$ python3 -q
>>> import numpy as np
>>> np.set_printoptions(precision=2, suppress=True, linewidth=100, sign=" ")
>>> tidy = lambda a: np.round(a, 2) + 0
>>> X = np.load("arr.npy")
>>> X
array([[ -5,  -3,   6,   6,  -5,   9, -12,   8,  -2,   1,  -9],
       [  7,  -8,   3,   8,   1,   6,  -6,  -3,  -7,   9,  -2],
       [ -2,  -3,   6,  -9,   7,  -4, -12,   8,  -3,  -5,   8],
       [ -5,   2,   2,   0,  -3,  -3,  -4,  -5,   3,   4,   4]])
>>> vec = np.array([-6, 8, -4, -3, 2, 2, -8, 2, 9, 8, 5])
>>> h = np.maximum(X @ vec, 0)
>>> np.maximum(X @ vec, 0) - np.maximum(-X @ vec, 0)
array([ 29, -87,  82, 127])
>>> np.tanh(X @ vec)
array([ 1., -1.,  1.,  1.])
>>> X.T @ h
array([ -944,   -79,   920,  -564,    48,  -448, -1840,   253,    77,   127,   903])
>>> np.flatnonzero(h > 1e-9)
array([ 0,  2,  3])
>>> r0, v = X[3], X[0]
>>> r0 @ r0
np.int64(133)
>>> r0 @ v
np.int64(-11)
>>> p = (r0 @ v) / (r0 @ r0) * r0
>>> np.outer(r0, v)
array([[ 25,  15, -30, -30,  25, -45,  60, -40,  10,  -5,  45],
       [-10,  -6,  12,  12, -10,  18, -24,  16,  -4,   2, -18],
       [-10,  -6,  12,  12, -10,  18, -24,  16,  -4,   2, -18],
       [  0,   0,   0,   0,   0,   0,   0,   0,   0,   0,   0],
       [ 15,   9, -18, -18,  15, -27,  36, -24,   6,  -3,  27],
       [ 15,   9, -18, -18,  15, -27,  36, -24,   6,  -3,  27],
       [ 20,  12, -24, -24,  20, -36,  48, -32,   8,  -4,  36],
       [ 25,  15, -30, -30,  25, -45,  60, -40,  10,  -5,  45],
       [-15,  -9,  18,  18, -15,  27, -36,  24,  -6,   3, -27],
       [-20, -12,  24,  24, -20,  36, -48,  32,  -8,   4, -36],
       [-20, -12,  24,  24, -20,  36, -48,  32,  -8,   4, -36]])
>>> tidy(np.linalg.norm(r0 + v) ** 2 + np.linalg.norm(r0 - v) ** 2)
np.float64(1278.0)
>>> tidy((v - p) @ r0)
np.float64(0.0)
>>> np.linalg.matrix_rank(np.outer(r0, v))
np.int64(1)
>>> T = np.stack([X, 4 * X, X[::-1]])
>>> np.linalg.matrix_rank(T)
array([ 4,  4,  4])
>>> (T @ X.T).shape
(3, 4, 4)
>>> np.einsum("bij,cij->bc", T, T)
array([[ 1542,  6168,  -128],
       [ 6168, 24672,  -512],
       [ -128,  -512,  1542]])
>>> left, sigma, Vt = np.linalg.svd(X, full_matrices=False)
>>> tidy(sigma)
array([ 25.64,  22.9 ,  15.13,  11.44])
>>> np.allclose(left * sigma @ Vt, X)
True
>>> np.abs(left[:, 0]).round(6).argmax()
np.int64(0)
>>> tidy(np.sqrt((sigma ** 2).sum())), tidy(np.linalg.norm(X))
(np.float64(39.27), np.float64(39.27))
>>> tidy(sigma / sigma[0])
array([ 1.  ,  0.89,  0.59,  0.45])
>>> tidy(left.T @ X @ Vt.T)
array([[ 25.64,   0.  ,   0.  ,   0.  ],
       [  0.  ,  22.9 ,   0.  ,   0.  ],
       [  0.  ,   0.  ,  15.13,   0.  ],
       [  0.  ,   0.  ,   0.  ,  11.44]])
